$ python -q
>>> import numpy as np
>>> np.set_printoptions(suppress=True, linewidth=200)
>>> E = np.load("test7.npy")
>>> print(E)
[[1.3 1.  2.  1.  1.  0.  2.  0.  0.  2.  0.  0. ]
 [0.  2.3 0.  1.  2.  0.  2.  1.  2.  0.  2.  2. ]
 [2.  1.  2.3 2.  0.  2.  1.  1.  0.  1.  1.  0. ]
 [0.  2.  2.  0.3 2.  1.  1.  2.  1.  0.  1.  0. ]
 [2.  2.  1.  0.  1.3 0.  1.  1.  1.  1.  0.  0. ]
 [1.  1.  0.  2.  0.  2.3 1.  0.  2.  1.  1.  2. ]
 [1.  1.  0.  2.  1.  0.  2.3 1.  0.  0.  1.  2. ]
 [2.  0.  0.  2.  0.  0.  2.  2.3 1.  2.  1.  0. ]
 [2.  0.  1.  2.  2.  2.  0.  0.  1.3 2.  1.  1. ]
 [2.  2.  2.  0.  0.  0.  1.  2.  0.  0.3 1.  1. ]
 [1.  0.  1.  2.  2.  2.  2.  1.  1.  1.  2.3 1. ]
 [1.  1.  2.  1.  1.  0.  2.  0.  0.  2.  0.  0.3]]
>>> vec = np.array([2, -2, -6, 8, 0, -1, 0, 0, 4, -9, -6, -6])
>>> y = E @ vec
>>> coef, lr = np.zeros(12), 1 / np.linalg.norm(E, 2) ** 2
>>> for i in range(30):
...     coef -= lr * E.T @ (E @ coef - y)
...     if i % 10 == 0: print(i, round(np.linalg.norm(E @ coef - y), 2))
... 
0 26.56
10 15.51
20 12.85
>>> print(round(float(np.linalg.cond(E)), 2))
407.7
>>> print(coef.round(2))
[-0.76 -2.57 -5.65  1.77 -1.69 -0.12 -1.05  0.73  0.69 -1.77 -0.8  -1.13]
>>> f = np.array([-2, 3, -2, 2, 3, -5, -5, -8, -7, 0, -8, 1])
>>> other = E + np.outer(f, np.eye(12)[5])
>>> print(np.linalg.matrix_rank(other - E))
1
>>> print(np.linalg.matrix_rank(np.linalg.inv(other) - np.linalg.inv(E), tol=1e-8))
1
>>> print(other)
[[ 1.3  1.   2.   1.   1.  -2.   2.   0.   0.   2.   0.   0. ]
 [ 0.   2.3  0.   1.   2.   3.   2.   1.   2.   0.   2.   2. ]
 [ 2.   1.   2.3  2.   0.   0.   1.   1.   0.   1.   1.   0. ]
 [ 0.   2.   2.   0.3  2.   3.   1.   2.   1.   0.   1.   0. ]
 [ 2.   2.   1.   0.   1.3  3.   1.   1.   1.   1.   0.   0. ]
 [ 1.   1.   0.   2.   0.  -2.7  1.   0.   2.   1.   1.   2. ]
 [ 1.   1.   0.   2.   1.  -5.   2.3  1.   0.   0.   1.   2. ]
 [ 2.   0.   0.   2.   0.  -8.   2.   2.3  1.   2.   1.   0. ]
 [ 2.   0.   1.   2.   2.  -5.   0.   0.   1.3  2.   1.   1. ]
 [ 2.   2.   2.   0.   0.   0.   1.   2.   0.   0.3  1.   1. ]
 [ 1.   0.   1.   2.   2.  -6.   2.   1.   1.   1.   2.3  1. ]
 [ 1.   1.   2.   1.   1.   1.   2.   0.   0.   2.   0.   0.3]]
>>> M = np.load("x.npy")
>>> print(M)
[[-4  2  3 -5  1  5 -3  6  2  0  0  3]
 [ 2 -2  0  6  3  3  2 -4  5  1  2 -4]
 [ 3  0 -4 -5 -1 -1  3 -3 -2  3 -5 -3]
 [-5  6 -5 -6  1 -6 -2  3  4 -2 -4  3]
 [ 1  3 -1  1 -6  5 -6 -1  4  3 -1 -6]
 [ 5  3 -1 -6  5 -4  1  1 -5  0  1 -1]
 [-3  2  3 -2 -6  1 -2  2 -1  0  5  1]
 [ 6 -4 -3  3 -1  1  2  4  5 -6  2  0]
 [ 2  5 -2  4  4 -5 -1  5 -6  2 -5 -1]
 [ 0  1  3 -2  3  0  0 -6  2 -6 -2  4]
 [ 0  2 -5 -4 -1  1  5  2 -5 -2  0  2]
 [ 3 -4 -3  3 -6 -1  1  0 -1  4  2 -2]]
>>> ev, V = np.linalg.eigh(M)
>>> print(np.round(V.T @ V, 2) + 0)
[[1. 0. 0. 0. 0. 0. 0. 0. 0. 0. 0. 0.]
 [0. 1. 0. 0. 0. 0. 0. 0. 0. 0. 0. 0.]
 [0. 0. 1. 0. 0. 0. 0. 0. 0. 0. 0. 0.]
 [0. 0. 0. 1. 0. 0. 0. 0. 0. 0. 0. 0.]
 [0. 0. 0. 0. 1. 0. 0. 0. 0. 0. 0. 0.]
 [0. 0. 0. 0. 0. 1. 0. 0. 0. 0. 0. 0.]
 [0. 0. 0. 0. 0. 0. 1. 0. 0. 0. 0. 0.]
 [0. 0. 0. 0. 0. 0. 0. 1. 0. 0. 0. 0.]
 [0. 0. 0. 0. 0. 0. 0. 0. 1. 0. 0. 0.]
 [0. 0. 0. 0. 0. 0. 0. 0. 0. 1. 0. 0.]
 [0. 0. 0. 0. 0. 0. 0. 0. 0. 0. 1. 0.]
 [0. 0. 0. 0. 0. 0. 0. 0. 0. 0. 0. 1.]]
>>> print(np.unique(ev.round(6) + 0, return_counts=True)[1])
[1 1 1 1 1 1 1 1 1 1 1 1]
>>> print(ev.round(2))
[-21.39 -17.84 -15.48 -12.13  -7.33  -6.35   1.33   1.76   5.44   9.04  12.07  12.87]
